% python3 -q
>>> import numpy as np
>>> import numpy.linalg as la
>>> np.set_printoptions(precision=3, suppress=True, linewidth=100)
>>> rnd = lambda a: np.round(a, 3) + 0
>>> A = np.load("block9.npy")
>>> A
array([[ 5,  5,  2, -4],
       [-4,  2,  8,  3],
       [-7,  3, -2, -1],
       [-4, -7,  5,  6]])
>>> proj = np.triu(np.array([[-1, -1, -3, -1], [-2, 2, -2, 1], [0, -3, -1, 0], [-1, -2, 3, -3]]), 1) + np.eye(4)
>>> A2 = proj @ A @ la.inv(proj)
>>> la.matrix_rank(A2)
np.int64(4)
>>> rnd(np.poly(A2))
array([  1., -11.,  46., 245., 912.])
>>> print(np.trace(A2), np.trace(A))
11.0 11
>>> A2
array([[ 34.,  35., 167., -11.],
       [  6.,  -5.,  25.,  22.],
       [ -7.,  -4., -31.,  -4.],
       [ -4., -11., -29.,  13.]])
>>> proj @ A - A @ proj
array([[ 29.,   1.,  18.,  -6.],
       [ 10., -17.,   1.,   2.],
       [  0.,  -7., -15., -10.],
       [  0.,  -4., -26.,   3.]])
>>> mat = np.loadtxt("sample0.csv", delimiter=",")
>>> mat
array([[ 1.1  ,  0.9  ,  0.7  , -1.468,  0.2  ],
       [ 0.   , -0.5  ,  2.2  , -4.394, -1.1  ],
       [ 0.6  ,  0.   , -1.1  ,  2.24 ,  0.5  ],
       [-1.7  , -0.6  ,  2.5  , -5.024, -0.2  ],
       [-0.5  ,  0.1  ,  1.6  , -3.257, -0.7  ],
       [ 1.1  , -0.2  , -0.7  ,  1.337,  0.3  ],
       [ 0.4  , -0.1  ,  0.4  , -0.735, -0.4  ],
       [ 0.3  ,  0.3  , -1.2  ,  2.423,  0.4  ],
       [ 0.8  ,  1.7  , -0.7  ,  1.405,  0.5  ],
       [ 3.3  ,  0.8  ,  0.1  , -0.263,  1.   ],
       [-0.4  ,  0.2  ,  0.5  , -1.006, -1.4  ],
       [-1.4  ,  0.3  ,  0.5  , -1.031,  0.5  ],
       [ 0.1  , -0.1  ,  0.6  , -1.126, -0.4  ],
       [ 2.9  , -0.8  , -0.2  ,  0.541,  0.   ],
       [ 0.2  ,  1.2  ,  1.5  , -3.142,  1.4  ],
       [ 1.2  ,  1.2  ,  1.   , -2.022,  0.   ],
       [-0.8  ,  0.   , -0.1  ,  0.191, -0.8  ],
       [-1.3  , -0.3  ,  0.9  , -1.901,  1.2  ],
       [ 1.4  , -0.1  , -0.3  ,  0.6  , -0.6  ],
       [ 0.2  ,  0.7  ,  0.4  , -0.757,  0.   ],
       [ 1.3  , -1.   , -0.3  ,  0.585, -0.4  ],
       [ 0.   ,  0.5  ,  0.2  , -0.382, -0.4  ],
       [ 1.3  , -1.9  , -0.2  ,  0.418,  0.3  ],
       [-0.6  ,  0.6  ,  2.1  , -4.182, -1.   ],
       [-0.7  , -1.9  ,  0.3  , -0.631,  0.3  ],
       [ 0.2  ,  0.8  ,  0.4  , -0.794,  0.6  ],
       [ 0.2  ,  0.6  ,  0.5  , -1.107, -1.2  ],
       [ 0.6  , -0.6  ,  0.5  , -0.96 ,  0.1  ],
       [ 0.8  , -0.4  , -0.4  ,  0.796,  0.7  ],
       [ 0.5  ,  0.1  , -1.4  ,  2.671, -1.   ]])
>>> O, V = la.qr(mat[:, :4])[0], la.qr(mat[:, 4:])[0]
>>> sig = la.svd(O.T @ V, compute_uv=False)
>>> print((sig > 0.9).sum())
0
